$ python -q
>>> import numpy as np
>>> np.set_printoptions(suppress=True, linewidth=140)
>>> tidy = lambda a: np.round(a, 2) + 0
>>> A = np.load("case0.npy")
>>> tidy(A)
array([[ 0.4 , -0.28, -0.28,  0.28],
       [-0.28,  0.2 ,  0.2 , -0.2 ],
       [-0.28,  0.2 ,  0.2 , -0.2 ],
       [ 0.28, -0.2 , -0.2 ,  0.2 ]])
>>> # symmetric, so the eigenvalues are real
>>> cov = A.T @ A
>>> tidy(cov)
array([[ 0.4 , -0.28, -0.28,  0.28],
       [-0.28,  0.2 ,  0.2 , -0.2 ],
       [-0.28,  0.2 ,  0.2 , -0.2 ],
       [ 0.28, -0.2 , -0.2 ,  0.2 ]])
>>> (A @ A.T).shape
(4, 4)
>>> np.allclose(cov, cov.T)
True
>>> w, evecs = np.linalg.eigh(A)
>>> tidy(evecs.T @ A @ evecs)
array([[0., 0., 0., 0.],
       [0., 0., 0., 0.],
       [0., 0., 0., 0.],
       [0., 0., 0., 1.]])
>>> tidy(evecs @ np.diag(w) @ evecs.T)
array([[ 0.4 , -0.28, -0.28,  0.28],
       [-0.28,  0.2 ,  0.2 , -0.2 ],
       [-0.28,  0.2 ,  0.2 , -0.2 ],
       [ 0.28, -0.2 , -0.2 ,  0.2 ]])
>>> tidy(np.linalg.eigvalsh(A @ A))
array([0., 0., 0., 1.])
>>> tidy(w.sum()), np.trace(A)
(np.float64(1.0), np.float64(1.0))
>>> F = np.load("block8.npy")
>>> tidy(F)
array([[ 0.04, -0.58, -0.58, -0.58],
       [-0.58,  0.65, -0.35, -0.35],
       [-0.58, -0.35,  0.65, -0.35],
       [-0.58, -0.35, -0.35,  0.65]])
>>> vec = np.array([2, 9, 2, -6])
>>> tidy(np.linalg.inv(F))
array([[ 0.04, -0.58, -0.58, -0.58],
       [-0.58,  0.65, -0.35, -0.35],
       [-0.58, -0.35,  0.65, -0.35],
       [-0.58, -0.35, -0.35,  0.65]])
>>> [p for p in range(1, 25) if np.allclose(np.linalg.matrix_power(F, p), np.eye(4))]
[2, 4, 6, 8, 10, 12, 14, 16, 18, 20, 22, 24]
>>> tidy(F.T @ (F @ vec))
array([ 2.,  9.,  2., -6.])
>>> tidy(np.abs(np.linalg.eigvals(F)))
array([1., 1., 1., 1.])
>>> 4 - np.linalg.matrix_rank(F - np.eye(4), tol=1e-8)
np.int64(3)
>>> tidy(np.linalg.norm(F, axis=0))
array([1., 1., 1., 1.])
>>> tidy(F[:, 3] @ F[:, 1])
np.float64(0.0)
>>> np.all(np.linalg.eigvalsh(F) > 0)
np.False_
>>> tidy(np.linalg.eigvalsh(F).min())
np.float64(-1.0)
>>> [round(float(np.linalg.det(F[:i, :i])), 2) + 0 for i in range(1, 5)]
[0.04, -0.31, -0.65, -1.0]
>>> arr = np.array([[0.3, 0.36], [-0.25, -0.3]])
>>> rng = np.random.default_rng(135392)
>>> idx = rng.permutation(2)
>>> idx
array([1, 0])
>>> Y = arr[idx][:, idx]
>>> np.allclose(Y, arr)
False
>>> np.trace(Y)
np.float64(0.0)
>>> Y
array([[-0.3 , -0.25],
       [ 0.36,  0.3 ]])
>>> f, r1 = Y[1], Y[0]
>>> tidy(f @ r1)
np.float64(-0.18)
>>> p = (f @ r1) / (f @ f) * f
>>> r1 - p
array([0., 0.])
>>> p
array([-0.3 , -0.25])
>>> M = np.load("sample15.npy")
>>> M
array([[ 0,  0],
       [ 2, -3],
       [ 4, -6]])
>>> cov = M.T @ M
>>> (M @ M.T).shape
(3, 3)
>>> tidy(np.linalg.eigvalsh(cov)[::-1])
array([65.,  0.])
>>> np.linalg.matrix_rank(cov)
np.int64(1)
>>> r = np.linalg.matrix_rank(M)
>>> r
np.int64(1)
>>> N = np.linalg.svd(M)[2][r:].T
>>> N.shape
(2, 1)
>>> np.linalg.matrix_rank(M.T @ M), np.linalg.matrix_rank(M @ M.T)
(np.int64(1), np.int64(1))
>>> [int(np.linalg.matrix_rank(M[:, :j + 1])) for j in range(2)]
[1, 1]
>>> U, sigma = np.linalg.svd(M)
Traceback (most recent call last):
  File "<python-input-53>", line 1, in <module>
    U, sigma = np.linalg.svd(M)
    ^^^^^^^^
ValueError: too many values to unpack (expected 2)
>>> U, sigma, Vt = np.linalg.svd(M, full_matrices=False)
>>> U.shape, sigma.shape, Vt.shape
((3, 2), (2,), (2, 2))
>>> tidy(U.T @ U)
array([[1., 0.],
       [0., 1.]])
>>> tidy(sigma)
array([8.06, 0.  ])
>>> np.cumsum(sigma ** 2) / np.sum(sigma ** 2)
array([1., 1.])
>>> vec = np.array([1, 1])
>>> M @ (2 * vec)
array([ 0, -2, -4])
>>> np.einsum("ij,j->i", M, vec)
array([ 0, -1, -2])
>>> M @ vec
array([ 0, -1, -2])
>>> W0 = np.load("m.npy")
>>> W0
array([[ 0.73, -0.69, -0.2 ,  1.06],
       [ 0.5 , -0.4 ,  0.8 ,  0.  ],
       [ 0.9 , -0.5 ,  0.  ,  1.2 ]])
>>> th = np.radians(90)
>>> r_ = np.eye(4)
>>> r_[1, 1] = r_[0, 0] = np.cos(th)
>>> r_[1, 0], r_[0, 1] = -np.sin(th), np.sin(th)
>>> tidy(r_)
array([[ 0.,  1.,  0.,  0.],
       [-1.,  0.,  0.,  0.],
       [ 0.,  0.,  1.,  0.],
       [ 0.,  0.,  0.,  1.]])
>>> Y = W0 @ r_.T
>>> np.allclose(W0 @ W0.T, Y @ Y.T)
True
>>> tidy(np.linalg.svd(W0, compute_uv=False)), tidy(np.linalg.svd(Y, compute_uv=False))
(array([2.19, 0.94, 0.22]), array([2.19, 0.94, 0.22]))
>>> w1 = np.array([[0, 2, 1, 1], [2, 2, 0, 0], [1, 1, 0, 3], [1, 3, 1, 2]])
>>> coef = np.array([0, 0, -2, 2])
>>> hid = np.maximum(W0 @ w1 + coef, 0)
>>> tidy(hid)
array([[0.  , 3.06, 0.  , 4.25],
       [0.  , 1.  , 0.  , 4.9 ],
       [0.2 , 4.4 , 0.1 , 5.3 ]])
>>> tidy((hid > 0).mean(axis=0))
array([0.33, 1.  , 0.33, 1.  ])
>>> basis = np.array([[-5, -3], [-5, 2], [-5, -5], [1, -1]])
>>> w1 @ basis
array([[-14,  -2],
       [-20,  -2],
       [ -7,  -4],
       [-23,  -4]])
>>> (hid @ basis).round(6).argmax(axis=1)
array([1, 0, 1])
>>> tidy(hid @ basis)
array([[-11.05,   1.87],
       [ -0.1 ,  -2.9 ],
       [-18.2 ,   2.4 ]])
>>> W0.shape
(3, 4)
>>> tidy((arr - arr.T) / 2)
array([[ 0. ,  0.3],
       [-0.3,  0. ]])
>>> np.allclose(arr @ arr.T, arr.T @ arr)
False
>>> tidy(arr @ arr)
array([[0., 0.],
       [0., 0.]])
>>> np.allclose(arr, arr.T)
False
>>> J = np.load("run2.npy")
>>> tidy(J)
array([[ 0.11,  0.04, -0.18,  0.25],
       [ 0.04,  0.01, -0.06,  0.08],
       [-0.18, -0.06,  0.3 , -0.42],
       [ 0.25,  0.08, -0.42,  0.58]])
>>> vec = np.array([2, 1, 0, 0])
>>> np.trace(J)
np.float64(1.0)
>>> tidy(J @ vec)
array([ 0.25,  0.08, -0.42,  0.58])
>>> tidy(np.eye(4) - J)
array([[ 0.89, -0.04,  0.18, -0.25],
       [-0.04,  0.99,  0.06, -0.08],
       [ 0.18,  0.06,  0.7 ,  0.42],
       [-0.25, -0.08,  0.42,  0.42]])
